% python3 -q
>>> import numpy as np
>>> import numpy.linalg as la
>>> np.set_printoptions(precision=2, suppress=True, linewidth=200)
>>> def rnd(a):
...     return np.round(a, 2) + 0
... 
>>> E = np.load("run18.npy")
>>> print(rnd(E))
[[  3.94 -19.15   4.21]
 [ 16.74   4.58   9.93]
 [ 17.03   1.21  10.42]
 [ -6.17 -18.91  -2.06]
 [-16.71   2.88 -10.6 ]
 [-17.02  -0.48 -10.49]
 [ -0.94 -19.94   1.27]
 [-16.9    1.46 -10.59]
 [-13.27 -13.24  -6.98]
 [ 16.27   6.81   9.43]
 [-14.62 -11.04  -8.02]
 [ -5.28 -19.23  -1.48]
 [-15.66   6.93 -10.33]
 [-17.02  -0.19 -10.51]
 [ 16.91   3.31  10.15]
 [-11.95  13.51  -8.64]
 [  7.42  18.35   2.89]
 [ -1.59 -19.92   0.87]
 [-14.75   9.12  -9.97]
 [ 16.72  -2.84  10.6 ]
 [ 16.73   4.68   9.91]
 [ 16.82   4.1   10.02]]
>>> vec = np.array([2, 1, -2])
>>> print(np.sign((E @ vec).round(6)))
[-1.  1.  1. -1. -1. -1. -1. -1. -1.  1. -1. -1. -1. -1.  1.  1.  1. -1. -1.  1.  1.  1.]
>>> print(la.norm(E @ vec) <= la.norm(E, 2) * la.norm(vec) + 1e-9)
True
>>> print(rnd(E @ np.eye(3)[0]))
[  3.94  16.74  17.03  -6.17 -16.71 -17.02  -0.94 -16.9  -13.27  16.27 -14.62  -5.28 -15.66 -17.02  16.91 -11.95   7.42  -1.59 -14.75  16.72  16.73  16.82]
>>> z = E[:, 0] > np.median(E[:, 0])
>>> u = E[z].mean(axis=0) - E[~z].mean(axis=0)
>>> print(rnd(u))
[25.04  0.94 15.4 ]
>>> W1 = np.array([[-1, -1, -1, -3, 2, -1], [0, -2, 2, -3, 2, 0], [2, 3, 0, 0, 0, -2]])
>>> b = np.array([-2, 2, -2, 0, 1, 1])
>>> hid = np.maximum(E @ W1 + b, 0)
>>> print(rnd((hid > 0).mean(axis=0)))
[0.55 0.64 0.36 0.59 0.41 0.55]
>>> cent = np.array([[-1, 0], [-2, 1], [2, 1], [0, 1], [-1, 1], [1, -2]])
>>> print((hid @ cent).round(6).argmax(axis=1))
[1 1 1 1 0 0 1 0 1 1 1 1 0 0 1 0 1 1 0 1 1 1]
>>> mat = np.loadtxt("layer15.csv", delimiter=",")
>>> print(rnd(mat))
[[-0.65 -2.32  1.  ]
 [ 4.38  0.19  1.  ]
 [ 0.57 -1.72  1.  ]
 [ 4.26  0.13  1.  ]
 [ 2.79 -0.61  1.  ]
 [-1.38 -2.69  1.  ]
 [-1.   -2.5   1.  ]
 [-0.22 -2.11  1.  ]
 [-0.3  -2.15  1.  ]
 [ 3.26 -0.37  1.  ]
 [ 2.79 -0.61  1.  ]
 [ 3.3  -0.35  1.  ]
 [ 3.84 -0.08  1.  ]
 [ 1.3  -1.35  1.  ]
 [ 0.43 -1.78  1.  ]
 [ 1.78 -1.11  1.  ]
 [-0.25 -2.13  1.  ]
 [ 8.44  2.22  1.  ]
 [ 4.23  0.11  1.  ]
 [ 0.56 -1.72  1.  ]
 [ 4.93  0.46  1.  ]
 [-2.93 -3.46  1.  ]
 [-1.7  -2.85  1.  ]
 [ 2.66 -0.67  1.  ]]
>>> # rank 2
>>> vec = np.array([-2, -3, -5])
>>> print(la.norm(mat @ vec) <= la.norm(mat, 2) * la.norm(vec) + 1e-9)
True
>>> W1 = np.array([[-3, -2, 4, -2, 3], [5, -1, -3, 3, 5], [-4, -2, 0, 2, -3]])
>>> b = np.array([9, -8, -9, -1, -2])
>>> hid = np.maximum(mat @ W1 + b, 0)
>>> print((hid > 0).astype(int))
[[0 0 0 0 0]
 [0 0 1 0 1]
 [0 0 0 0 0]
 [0 0 1 0 1]
 [0 0 1 0 1]
 [0 0 0 0 0]
 [0 0 0 0 0]
 [0 0 0 0 0]
 [0 0 0 0 0]
 [0 0 1 0 1]
 [0 0 1 0 1]
 [0 0 1 0 1]
 [0 0 1 0 1]
 [0 0 1 0 0]
 [0 0 0 0 0]
 [0 0 1 0 0]
 [0 0 0 0 0]
 [0 0 1 0 1]
 [0 0 1 0 1]
 [0 0 0 0 0]
 [0 0 1 0 1]
 [0 0 0 0 0]
 [0 0 0 0 0]
 [0 0 1 0 0]]
>>> print(la.matrix_rank(hid))
2
>>> cent = np.array([[3, 1, 9], [4, 8, 8], [4, 8, 1], [3, 8, 9], [9, 8, 7]])
>>> print((hid @ cent).round(6).argmax(axis=1))
[0 1 0 1 1 0 0 0 0 1 1 1 1 1 0 1 0 1 1 0 1 0 0 1]
>>> print(W1 @ cent)
[[ 20  21 -36]
 [ 53  37  96]
 [-41 -28 -55]]
>>> M2 = np.array([[-3, 1, 1, -1], [-2, 1, 0, 1], [-2, 0, -1, 2], [-3, 2, 1, -2]])
>>> data = np.tril(M2)
>>> print(data)
[[-3  0  0  0]
 [-2  1  0  0]
 [-2  0 -1  0]
 [-3  2  1 -2]]
>>> rng = np.random.default_rng(6346)
>>> M2 = data + rng.integers(-2, 3, (4, 2)) @ rng.integers(-2, 3, (2, 4))
>>> print(M2)
[[-4 -6 -2 -4]
 [-2 -7  0 -4]
 [-3  6 -3  2]
 [-5 -2 -3 -6]]
>>> print(rnd(la.svd(M2 - data, compute_uv=False)))
[14.28  5.49  0.    0.  ]
>>> print(la.matrix_rank(M2 - data, tol=1e-8))
2
>>> vec = np.array([3, 1, 1, 3])
>>> rhs = data @ vec
>>> b, lr = np.zeros(4), 1 / la.norm(data, 2) ** 2
>>> for i in range(10):
...     b -= lr * data.T @ (data @ b - rhs)
...     if i % 2 == 0: print(i, round(la.norm(data @ b - rhs), 2))
... 
0 2.26
2 2.09
4 1.98
6 1.9
8 1.83
>>> print(rnd(b))
[ 2.97 -0.57  0.14  0.87]
>>> evals, vecs = la.eig(data)
>>> print(rnd(np.sort(la.eigvals(data.T))))
[-3. -2. -1.  1.]
>>> print(data @ vecs[:, 0] - evals[0] * vecs[:, 0])
[0. 0. 0. 0.]
>>> print(evals)
[-2.  1. -1. -3.]
>>> print(np.prod(evals))
-6.0
>>> print(rnd(np.sort(la.eigvals(data @ data))))
[1. 1. 4. 9.]
>>> print(np.prod(np.diag(data)), rnd(la.det(data)))
-6 -6.0
>>> print(rnd(np.sort(la.eigvals(data))))
[-3. -2. -1.  1.]
>>> print([int(la.matrix_rank(la.matrix_power(data, p))) for p in range(1, 5)])
[4, 4, 4, 4]
>>> print(data @ data)
[[ 9  0  0  0]
 [ 4  1  0  0]
 [ 8  0  1  0]
 [ 9 -2 -3  4]]
>>> M2 = np.array([[3], [0], [0]])
>>> cent = np.array([[1, -2, -1, -2]])
>>> F = M2 @ cent
>>> print(F)
[[ 3 -6 -3 -6]
 [ 0  0  0  0]
 [ 0  0  0  0]]
>>> # column 3 repeats column 1
>>> rank = la.matrix_rank(F)
>>> print(rank)
1
>>> ns = la.svd(F)[2][rank:].T
>>> print([int(la.matrix_rank(np.delete(F, i, axis=0))) for i in range(3)])
[0, 1, 1]
>>> print(ns.shape)
(4, 3)
>>> Uu, sig, Vt = la.svd(F)
>>> vecs = Vt[:(sig > 1e-8).sum()]
>>> vec = F[0] + -1 * F[1] + rng.integers(2) * np.eye(4)[2]
>>> print(vec)
[ 3. -6. -2. -6.]
>>> print(rnd(la.norm(vec - vecs.T @ vecs @ vec)))
0.95
>>> print(np.allclose(vecs.T @ vecs @ vec, vec))
False
>>> J = np.load("dump.npy")
>>> print(J)
[[0 1 0 0]
 [0 0 0 1]
 [0 0 1 0]
 [1 0 0 0]]
>>> M2 = np.array([[2, 2, 1], [-2, 1, 1], [3, -1, 0], [1, -3, -2]])
>>> print(np.einsum("ik,kj->ji", J, M2))
[[-2  1  3  2]
 [ 1 -3 -1  2]
 [ 1 -2  0  1]]
>>> print(M2.T @ J.T)
[[-2  1  3  2]
 [ 1 -3 -1  2]
 [ 1 -2  0  1]]
>>> print(la.matrix_rank(J @ M2))
3
>>> vec = np.array([3, -1, -3, 2])
>>> rhs = J @ vec
>>> print(rhs)
[-1  2 -3  3]
>>> print(rnd(la.solve(J, -2 * rhs)))
[-6.  2.  6. -4.]
>>> print(rnd(la.solve(J.T, J[3])))
[0. 0. 0. 1.]
>>> gram = J.T @ J
>>> print(gram)
[[1 0 0 0]
 [0 1 0 0]
 [0 0 1 0]
 [0 0 0 1]]
>>> print(rnd(la.svd(J, compute_uv=False) ** 2))
[1. 1. 1. 1.]
>>> print(rnd(la.eigvalsh(gram)[::-1]))
[1. 1. 1. 1.]
>>> print(np.flatnonzero(la.matrix_power((J != 0) + (J.T != 0) + np.eye(4), 4)[2]))
[2]
>>> K = np.array([[1, 1, 0, 0], [1, 1, 0, 0], [2, 1, 2, 2]])
>>> print(K)
[[1 1 0 0]
 [1 1 0 0]
 [2 1 2 2]]
>>> blk = np.stack([K, -3 * K, K[::-1]])
>>> print(la.matrix_rank(blk.reshape(3, -1)))
2
>>> print(la.matrix_rank(blk))
[2 2 2]
>>> print(rnd(la.norm(blk, axis=(1, 2))))
[ 4.12 12.37  4.12]
>>> print(blk.sum(axis=0))
[[ 0 -1  2  2]
 [-1 -1  0  0]
 [-3 -1 -4 -4]]
>>> print(np.argsort(-la.norm(K, axis=0).round(6), kind="stable")[:3])
[0 2 3]
>>> print(rnd(la.norm(K, 2) / la.norm(K)))
0.93
>>> print(la.matrix_rank(K, rtol=0.1))
2
>>> X = np.load("case12.npy")
>>> print(rnd(X))
[[-6.35 -1.61  7.55]
 [-7.06 -3.34  6.24]
 [-7.43 -5.5   3.82]
 [-5.97 -0.88  7.97]
 [-7.4  -5.9   3.22]
 [-4.31  1.62  8.88]
 [-0.45  5.52  8.33]
 [-7.36 -4.54  5.03]
 [ 7.13  3.56 -6.04]
 [ 7.35  4.49 -5.09]
 [ 1.35  6.74  7.26]]
>>> cen = X - X.mean(axis=1)
Traceback (most recent call last):
  File "<python-input-99>", line 1, in <module>
    cen = X - X.mean(axis=1)
          ~~^~~~~~~~~~~~~~~~
ValueError: operands could not be broadcast together with shapes (11,3) (11,) 
>>> cen = X - X.mean(axis=0)
>>> Uu, sig, Vt = la.svd(cen, full_matrices=False)
>>> print(np.abs(Vt[0]).argmax())
0
>>> print(np.abs(Uu[:, 0]).argmax())
9
>>> print(rnd(cen.mean(axis=0)))
[0. 0. 0.]
>>> print((np.sign(Uu[:, 0]) == np.sign(Uu[0, 0])).astype(int))
[1 1 1 1 1 1 0 1 0 0 0]
>>> print(rnd((sig ** 2).sum() ** 2 / (sig ** 4).sum()))
1.6
>>> M = np.load("sample13.npy")
>>> print(rnd(M))
[[-0.74  0.67]
 [ 0.67  0.74]]
>>> P = np.triu(np.array([[5, 6], [2, 5]]), 1) + np.eye(2)
>>> M2 = P @ M @ la.inv(P)
>>> print(rnd(np.poly(M2)))
[ 1.  0. -1.]
>>> print(la.matrix_rank(M2))
2
>>> evals, vecs = la.eigh(M)
>>> vec = np.array([2, 1])
>>> print(rnd(np.abs(M).sum(axis=1).max()), np.abs(evals).max())
1.41 1.0
>>> print(rnd(la.eigvalsh(M[1:, 1:])))
[0.74]
>>> print(np.all(la.eigvalsh(M) > 0))
False
>>> print(rnd(la.eigvalsh(M).min()))
-1.0
>>> print([round(float(la.det(M[:i, :i])), 2) + 0 for i in range(1, 3)])
[-0.74, -1.0]
>>> print(np.allclose(M, M.T))
True
>>> print(rnd(la.det(M)))
-1.0
>>> print(rnd(la.matrix_power(M, 4)))
[[1. 0.]
 [0. 1.]]
>>> print(rnd(np.sort(np.abs(la.eigvals(M)))))
[1. 1.]
>>> print(rnd((M + M.T) / 2))
[[-0.74  0.67]
 [ 0.67  0.74]]
>>> print((M - M.T) / 2)
[[0. 0.]
 [0. 0.]]
